In [1]: import numpy as np

In [2]: np.set_printoptions(suppress=True, linewidth=140)

In [3]: feats = np.array([[2.02, 0.0, 2.0, 0.0, 2.0],
   ...:     [1.0, 2.02, 1.0, 2.0, 1.0],
   ...:     [3.0, 1.0, 1.02, 3.0, 0.0],
   ...:     [0.0, 3.0, 2.0, 3.02, 3.0],
   ...:     [2.0, 0.0, 2.0, 0.0, 2.02]])

In [4]: r0 = np.array([3, -3, -1])

In [5]: print(np.round(np.cross(feats[0, :3], feats[1, :3]), 3))
[-4.04 -0.02  4.08]

In [6]: np.round(np.array([np.convolve(row, r0, "same") for row in feats]), 3)
Out[6]: 
array([[ -6.06,   3.98,  -6.  ,   4.  ,  -6.  ],
       [  3.06,  -4.06,   0.98,  -4.  ,  -5.  ],
       [ -6.  ,  -2.94,   4.94, -10.02,  -3.  ],
       [  9.  ,  -3.  ,   0.06,  -2.06, -12.02],
       [ -6.  ,   4.  ,  -6.  ,   4.06,  -6.06]])

In [7]: np.round(np.convolve(feats[0], r0), 3)
Out[7]: array([ 6.06, -6.06,  3.98, -6.  ,  4.  , -6.  , -2.  ])

In [8]: th = np.radians(15)

In [9]: Rm = np.eye(5)

In [10]: Rm[3, 3] = Rm[0, 0] = np.cos(th)

In [11]: Rm[3, 0], Rm[0, 3] = -np.sin(th), np.sin(th)

In [12]: Rm.round(3)
Out[12]: 
array([[ 0.966,  0.   ,  0.   ,  0.259,  0.   ],
       [ 0.   ,  1.   ,  0.   ,  0.   ,  0.   ],
       [ 0.   ,  0.   ,  1.   ,  0.   ,  0.   ],
       [-0.259,  0.   ,  0.   ,  0.966,  0.   ],
       [ 0.   ,  0.   ,  0.   ,  0.   ,  1.   ]])

In [13]: out = feats @ Rm.T

In [14]: np.allclose(np.linalg.norm(feats, axis=1), np.linalg.norm(out, axis=1))
Out[14]: True

In [15]: np.allclose(feats @ feats.T, out @ out.T)
Out[15]: True

In [16]: round(np.linalg.det(Rm), 3), round(float(np.trace(Rm)), 3)
Out[16]: (np.float64(1.0), 4.932)

In [17]: out.round(3)
Out[17]: 
array([[ 1.951,  0.   ,  2.   , -0.523,  2.   ],
       [ 1.484,  2.02 ,  1.   ,  1.673,  1.   ],
       [ 3.674,  1.   ,  1.02 ,  2.121,  0.   ],
       [ 0.782,  3.   ,  2.   ,  2.917,  3.   ],
       [ 1.932,  0.   ,  2.   , -0.518,  2.02 ]])
